In [1]: import numpy as np

In [2]: from numpy import linalg as LA

In [3]: np.set_printoptions(precision=3, suppress=True, linewidth=100)

In [4]: rd = lambda a: np.round(a, 3) + 0

In [5]: data = np.load("test9.npy")

In [6]: data
Out[6]: 
array([[ 1.,  5.,  0.,  0.,  0.,  0.,  0.],
       [ 5., -2.,  5.,  0.,  0.,  0.,  0.],
       [ 0.,  5.,  0.,  5.,  0.,  0.,  0.],
       [ 0.,  0.,  5.,  1.,  5.,  0.,  0.],
       [ 0.,  0.,  0.,  5.,  1.,  5.,  0.],
       [ 0.,  0.,  0.,  0.,  5., -3.,  5.],
       [ 0.,  0.,  0.,  0.,  0.,  5., -2.]])

In [7]: # symmetric

In [8]: left, s, Vh = LA.svd(data)

In [9]: np.argmax(s[:-1] / (s[1:] + 1e-6)) + 1
Out[9]: np.int64(6)

In [10]: out = left[:, :6] @ np.diag(s[:6]) @ Vh[:6]

In [11]: rd(LA.norm(data - out, 2)), rd(s[6])
Out[11]: (np.float64(0.133), np.float64(0.133))

In [12]: rd(np.abs(LA.svd(data)[2][-1]))
Out[12]: array([0.435, 0.098, 0.471, 0.111, 0.446, 0.212, 0.568])

In [13]: LA.cond(data) > 100
Out[13]: np.False_

In [14]: np.argsort(-LA.norm(data, axis=0).round(6), kind="stable")[:3]
Out[14]: array([5, 1, 3])

In [15]: rd(LA.norm(data, 2) / LA.norm(data))
Out[15]: np.float64(0.551)

In [16]: feats = np.loadtxt("case4.csv", delimiter=",")

In [17]: rd(feats)
Out[17]: 
array([[ 0.91 ,  0.09 , -0.151,  0.09 , -0.151, -0.03 ,  0.09 ,  0.03 , -0.03 , -0.151, -0.151,
        -0.03 ,  0.09 , -0.151, -0.151],
       [ 0.09 ,  0.91 ,  0.151, -0.09 ,  0.151,  0.03 , -0.09 , -0.03 ,  0.03 ,  0.151,  0.151,
         0.03 , -0.09 ,  0.151,  0.151],
       [-0.151,  0.151,  0.749,  0.151, -0.251, -0.05 ,  0.151,  0.05 , -0.05 , -0.251, -0.251,
        -0.05 ,  0.151, -0.251, -0.251],
       [ 0.09 , -0.09 ,  0.151,  0.91 ,  0.151,  0.03 , -0.09 , -0.03 ,  0.03 ,  0.151,  0.151,
         0.03 , -0.09 ,  0.151,  0.151],
       [-0.151,  0.151, -0.251,  0.151,  0.749, -0.05 ,  0.151,  0.05 , -0.05 , -0.251, -0.251,
        -0.05 ,  0.151, -0.251, -0.251],
       [-0.03 ,  0.03 , -0.05 ,  0.03 , -0.05 ,  0.99 ,  0.03 ,  0.01 , -0.01 , -0.05 , -0.05 ,
        -0.01 ,  0.03 , -0.05 , -0.05 ],
       [ 0.09 , -0.09 ,  0.151, -0.09 ,  0.151,  0.03 ,  0.91 , -0.03 ,  0.03 ,  0.151,  0.151,
         0.03 , -0.09 ,  0.151,  0.151],
       [ 0.03 , -0.03 ,  0.05 , -0.03 ,  0.05 ,  0.01 , -0.03 ,  0.99 ,  0.01 ,  0.05 ,  0.05 ,
         0.01 , -0.03 ,  0.05 ,  0.05 ],
       [-0.03 ,  0.03 , -0.05 ,  0.03 , -0.05 , -0.01 ,  0.03 ,  0.01 ,  0.99 , -0.05 , -0.05 ,
        -0.01 ,  0.03 , -0.05 , -0.05 ],
       [-0.151,  0.151, -0.251,  0.151, -0.251, -0.05 ,  0.151,  0.05 , -0.05 ,  0.749, -0.251,
        -0.05 ,  0.151, -0.251, -0.251],
       [-0.151,  0.151, -0.251,  0.151, -0.251, -0.05 ,  0.151,  0.05 , -0.05 , -0.251,  0.749,
        -0.05 ,  0.151, -0.251, -0.251],
       [-0.03 ,  0.03 , -0.05 ,  0.03 , -0.05 , -0.01 ,  0.03 ,  0.01 , -0.01 , -0.05 , -0.05 ,
         0.99 ,  0.03 , -0.05 , -0.05 ],
       [ 0.09 , -0.09 ,  0.151, -0.09 ,  0.151,  0.03 , -0.09 , -0.03 ,  0.03 ,  0.151,  0.151,
         0.03 ,  0.91 ,  0.151,  0.151],
       [-0.151,  0.151, -0.251,  0.151, -0.251, -0.05 ,  0.151,  0.05 , -0.05 , -0.251, -0.251,
        -0.05 ,  0.151,  0.749, -0.251],
       [-0.151,  0.151, -0.251,  0.151, -0.251, -0.05 ,  0.151,  0.05 , -0.05 , -0.251, -0.251,
        -0.05 ,  0.151, -0.251,  0.749]])

In [18]: # columns are unit length and at right angles

In [19]: f = np.array([-5, -2, 4, 5, -4, 2, -2, -5, -3, -3, -2, 5, -5, 3, -3])

In [20]: out = feats + np.outer(f, np.eye(15)[3])

In [21]: rd(LA.det(out) / LA.det(feats)), rd(1 + LA.solve(feats, f)[3])
Out[21]: (np.float64(5.427), np.float64(5.427))

In [22]: LA.matrix_rank(out - feats)
Out[22]: np.int64(1)

In [23]: LA.matrix_rank(LA.inv(out) - LA.inv(feats), tol=1e-8)
Out[23]: np.int64(1)

In [24]: W0 = np.loadtxt("mat.csv", delimiter=",")

In [25]: W0
Out[25]: 
array([[ -0.555,   2.732, -11.418,   8.621,   3.837,   6.842],
       [ -1.882,   0.037,  -2.632,   1.551,   0.762,   1.838],
       [  0.81 ,  -1.189,   3.59 ,  -1.497,  -0.892,  -2.492],
       [  1.924,   1.77 ,  -7.53 ,  -0.458,   3.498,  -3.169],
       [  4.606,   1.695,  -3.516,   0.824,   2.916,  -2.21 ],
       [  1.08 ,   1.799,   0.405,   2.042,   0.381,   3.974],
       [ -1.17 ,   0.513,  -5.147,   1.746,   1.903,   1.596],
       [ -1.03 ,   1.035,  -1.317,   3.671,   0.893,   1.213]])

In [26]: P = W0 @ LA.solve(W0.T @ W0, W0.T)

In [27]: rd(P @ W0[:, 1])
Out[27]: array([ 2.732,  0.037, -1.189,  1.77 ,  1.695,  1.799,  0.513,  1.035])

In [28]: rd(np.trace(P))
Out[28]: np.float64(6.0)

In [29]: out = np.c_[W0[:, :1] @ np.array([[2]]), np.array([5, 5, 5, 0, 3, 5, 3, 2])]

In [30]: out
Out[30]: 
array([[-1.11 ,  5.   ],
       [-3.764,  5.   ],
       [ 1.62 ,  5.   ],
       [ 3.848,  0.   ],
       [ 9.212,  3.   ],
       [ 2.16 ,  5.   ],
       [-2.34 ,  3.   ],
       [-2.06 ,  2.   ]])

In [31]: rd(LA.norm(out - W0 @ LA.lstsq(W0, out)[0], axis=0))
Out[31]: array([0.   , 4.731])

In [32]: rd(LA.norm(LA.qr(W0)[0].T @ out, axis=0) ** 2 / ((out ** 2).sum(axis=0) + 1e-12))
Out[32]: array([1.   , 0.817])

In [33]: LA.matrix_rank(np.c_[W0, out])
Out[33]: np.int64(7)

In [34]: rd(LA.svd(W0, compute_uv=False))
Out[34]: array([20.   , 10.   ,  5.   ,  2.5  ,  1.25 ,  0.624])

In [35]: rd(LA.norm(W0))
Out[35]: np.float64(23.091)

In [36]: np.abs(W0).max()
Out[36]: np.float64(11.418)

In [37]: rd(W0.mean(axis=0))
Out[37]: array([ 0.473,  1.049, -3.446,  2.062,  1.662,  0.949])

In [38]: x = np.array([3, 0, 0, 0, 2, 0])

In [39]: np.sign((W0 @ x).round(6))
Out[39]: array([ 1., -1.,  1.,  1.,  1.,  1.,  1., -1.])

In [40]: f, r1 = W0[5], W0[1]

In [41]: rd(f @ r1)
Out[41]: np.float64(7.73)

In [42]: rd(f @ f)
Out[42]: np.float64(24.674)

In [43]: pr = (f @ r1) / (f @ f) * f

In [44]: rd(r1 - pr)
Out[44]: array([-2.22 , -0.527, -2.759,  0.911,  0.643,  0.593])

In [45]: LA.matrix_rank(np.outer(f, r1))
Out[45]: np.int64(1)

In [46]: out = np.array([[2, 1, -3],
    ...:     [3, 0, -3],
    ...:     [1, 1, 0],
    ...:     [3, 3, 0],
    ...:     [-1, 3, -3],
    ...:     [3, 1, 1],
    ...:     [-2, 0, -3],
    ...:     [-2, -3, 3],
    ...:     [1, -1, 2],
    ...:     [0, 3, -2]])

In [47]: C = np.array([[0, 1, 2, 2, 2, 1, 2], [1, 2, 2, 1, 1, 0, 0], [2, 1, 2, 0, 1, 0, 1]])

In [48]: mat = out @ C

In [49]: mat
Out[49]: 
array([[ -5,   1,   0,   5,   2,   2,   1],
       [ -6,   0,   0,   6,   3,   3,   3],
       [  1,   3,   4,   3,   3,   1,   2],
       [  3,   9,  12,   9,   9,   3,   6],
       [ -3,   2,  -2,   1,  -2,  -1,  -5],
       [  3,   6,  10,   7,   8,   3,   7],
       [ -6,  -5, -10,  -4,  -7,  -2,  -7],
       [  3,  -5,  -4,  -7,  -4,  -2,  -1],
       [  3,   1,   4,   1,   3,   1,   4],
       [ -1,   4,   2,   3,   1,   0,  -2]])

In [50]: rk = LA.matrix_rank(mat)

In [51]: rk
Out[51]: np.int64(3)

In [52]: null = LA.svd(mat)[2][rk:].T

In [53]: LA.matrix_rank(mat.T @ mat), LA.matrix_rank(mat @ mat.T)
Out[53]: (np.int64(3), np.int64(3))

In [54]: [int(LA.matrix_rank(mat[:, :j + 1])) for j in range(7)]
Out[54]: [1, 2, 3, 3, 3, 3, 3]

In [55]: [int(LA.matrix_rank(np.delete(mat, i, axis=0))) for i in range(10)]
Out[55]: [3, 3, 3, 3, 3, 3, 3, 3, 3, 3]

In [56]: np.allclose(mat @ null, 0)
Out[56]: True
